>>> import numpy as np
>>> from numpy import linalg as LA
>>> np.set_printoptions(precision=4, suppress=True, linewidth=200)
>>> def tidy(a):
...     return np.round(a, 4) + 0
... 
>>> q, _ = LA.qr(np.array([[1.6, 1.2, 0.9, -0.1, 2.1],
...     [1.8, 0.9, 0.4, 0.5, -0.4],
...     [-0.5, -0.2, 1.1, 0.1, -0.2],
...     [1.9, -0.2, 0.1, -0.6, 0.8],
...     [0.6, -0.6, 0.3, 1.2, -0.3]]))
>>> V, _ = LA.qr(np.array([[-0.2, 1.5, -1.9, -1.3],
...     [-0.2, -0.5, -0.4, 1.0],
...     [0.6, 2.0, -0.2, 2.0],
...     [0.5, -2.2, -0.5, 1.1]]))
>>> sv = 5 * 0.2 ** np.arange(4)
>>> M = q[:, :4] * sv @ V[:4]
>>> print(tidy(M))
[[ 0.6928 -1.055   2.2564 -0.003 ]
 [ 0.7664 -1.2048  2.4522 -0.3314]
 [-0.3361  0.2313 -0.6778  0.1804]
 [ 0.5863 -1.3752  2.4042 -1.1385]
 [ 0.0677 -0.5551  0.6452 -0.7046]]
>>> print(tidy(LA.norm(M) ** 2 / LA.norm(M, 2) ** 2))
1.0417
>>> print(LA.norm(M, axis=1).argmax())
3
>>> print(tidy(LA.norm(M[3] - M[1])))
0.8457
>>> print(tidy(M[3] @ M[1]))
8.3791
>>> print(tidy(LA.norm(M, axis=1)))
[2.5854 2.8569 0.8115 3.0515 1.107 ]
>>> x0 = np.array([-2, 0, 5, 0])
>>> rhs = M @ x0
>>> print(tidy(LA.pinv(M) @ M))
[[1. 0. 0. 0.]
 [0. 1. 0. 0.]
 [0. 0. 1. 0.]
 [0. 0. 0. 1.]]
>>> print(tidy(LA.lstsq(M, rhs)[0]))
[-2.  0.  5.  0.]
>>> rng = np.random.default_rng(396176)
>>> rhs = rhs + 0.1 * rng.normal(size=5)
>>> print(tidy(rhs))
[10.0549 10.6614 -2.601  10.8935  3.0868]
>>> c, *_ = LA.lstsq(M, rhs)
>>> print([round(float(LA.norm(LA.solve(M.T @ M + lam * np.eye(4), M.T @ rhs))), 2) for lam in (0, 1, 10, 100)])
[7.34, 3.61, 2.67, 0.75]
>>> print(c.round())
[-4.  1.  6.  0.]
>>> print(tidy(M.T @ (rhs - M @ c)))
[0. 0. 0. 0.]
>>> print(tidy(c))
[-3.937   1.0027  6.1087  0.088 ]
